$ python -q
>>> import numpy as np
>>> np.set_printoptions(precision=2, suppress=True, linewidth=200, legacy="1.25")
>>> W0 = np.array([[-2, -2, 0, 0, 0, 0],
...     [-3, 2, 0, 0, 0, 0],
...     [-7, -4, 0, 0, 0, 0],
...     [0, 0, -2, -2, 0, 0],
...     [0, 0, -3, 2, 0, 0],
...     [0, 0, -7, -4, 0, 0],
...     [0, 0, 0, 0, -2, -2],
...     [0, 0, 0, 0, -3, 2],
...     [0, 0, 0, 0, -7, -4]])
>>> out = np.array([[-3, 3], [3, -1], [0, 0], [2, 3], [-2, -1], [3, -3]])
>>> print(np.linalg.matrix_rank(np.vstack([W0, out.T])))
6
>>> print(W0 @ out)
[[  0  -4]
 [ 15 -11]
 [  9 -17]
 [ -4  -6]
 [  4   6]
 [ -8 -12]
 [ -2   8]
 [ 12  -3]
 [  2  19]]
>>> print(np.einsum("ik,kj->ij", W0, out))
[[  0  -4]
 [ 15 -11]
 [  9 -17]
 [ -4  -6]
 [  4   6]
 [ -8 -12]
 [ -2   8]
 [ 12  -3]
 [  2  19]]
>>> print(np.einsum("ij->j", W0))
[-12  -4 -12  -4 -12  -4]
>>> q, Rm = np.linalg.qr(W0)
>>> print(np.allclose(Rm.T @ Rm, W0.T @ W0))
True
>>> print(np.round(q @ Rm, 2) + 0)
[[-2. -2.  0.  0.  0.  0.]
 [-3.  2.  0.  0.  0.  0.]
 [-7. -4.  0.  0.  0.  0.]
 [ 0.  0. -2. -2.  0.  0.]
 [ 0.  0. -3.  2.  0.  0.]
 [ 0.  0. -7. -4.  0.  0.]
 [ 0.  0.  0.  0. -2. -2.]
 [ 0.  0.  0.  0. -3.  2.]
 [ 0.  0.  0.  0. -7. -4.]]
>>> print(round(float(abs(Rm[0, 0])), 2), np.round(np.linalg.norm(W0[:, 0]), 2))
7.87 7.87
>>> print(round(np.trace(q @ q.T), 2))
6.0
>>> print(Rm)
[[ 7.87  3.3   0.    0.    0.    0.  ]
 [ 0.   -3.62  0.    0.    0.    0.  ]
 [ 0.    0.   -7.87 -3.3   0.    0.  ]
 [ 0.    0.    0.    3.62  0.    0.  ]
 [ 0.    0.    0.    0.   -7.87 -3.3 ]
 [ 0.    0.    0.    0.    0.   -3.62]]
>>> print(np.round(q.T @ q, 2) + 0)
[[1. 0. 0. 0. 0. 0.]
 [0. 1. 0. 0. 0. 0.]
 [0. 0. 1. 0. 0. 0.]
 [0. 0. 0. 1. 0. 0.]
 [0. 0. 0. 0. 1. 0.]
 [0. 0. 0. 0. 0. 1.]]
>>> print(q.round(2) + 0)
[[-0.25  0.32  0.    0.    0.    0.  ]
 [-0.38 -0.9   0.    0.    0.    0.  ]
 [-0.89  0.29  0.    0.    0.    0.  ]
 [ 0.    0.    0.25 -0.32  0.    0.  ]
 [ 0.    0.    0.38  0.9   0.    0.  ]
 [ 0.    0.    0.89 -0.29  0.    0.  ]
 [ 0.    0.    0.    0.    0.25  0.32]
 [ 0.    0.    0.    0.    0.38 -0.9 ]
 [ 0.    0.    0.    0.    0.89  0.29]]
>>> print(np.abs(np.diag(Rm)))
[7.87 3.62 7.87 3.62 7.87 3.62]
>>> out = W0[0, 0] * W0[1:] - np.outer(W0[1:, 0], W0[0])
>>> print(out)
[[  0 -10   0   0   0   0]
 [  0  -6   0   0   0   0]
 [  0   0   4   4   0   0]
 [  0   0   6  -4   0   0]
 [  0   0  14   8   0   0]
 [  0   0   0   0   4   4]
 [  0   0   0   0   6  -4]
 [  0   0   0   0  14   8]]
>>> print(np.flatnonzero(~out.round(6).any(axis=1)))
[]
>>> X = np.array([[3.0, 1.0, -3.0, 2.0],
...     [2.0, 2.0, -4.0, 4.0],
...     [2.0, -2.0, 0.0, 4.0],
...     [2.0, -2.0, -5.0, 9.0]])
>>> print(X)
[[ 3.  1. -3.  2.]
 [ 2.  2. -4.  4.]
 [ 2. -2.  0.  4.]
 [ 2. -2. -5.  9.]]
>>> P = np.triu(np.array([[-1, 2, 1, 0], [5, 1, 3, -5], [-1, -3, -5, 4], [-4, -5, -3, 0]]), 1) + np.eye(4)
>>> out = P @ X @ np.linalg.inv(P)
>>> print(np.poly(out))
[   1.  -14.   71. -154.  120.]
>>> print(np.linalg.matrix_rank(out))
4
>>> print(np.trace(out), np.trace(X))
14.0 14.0
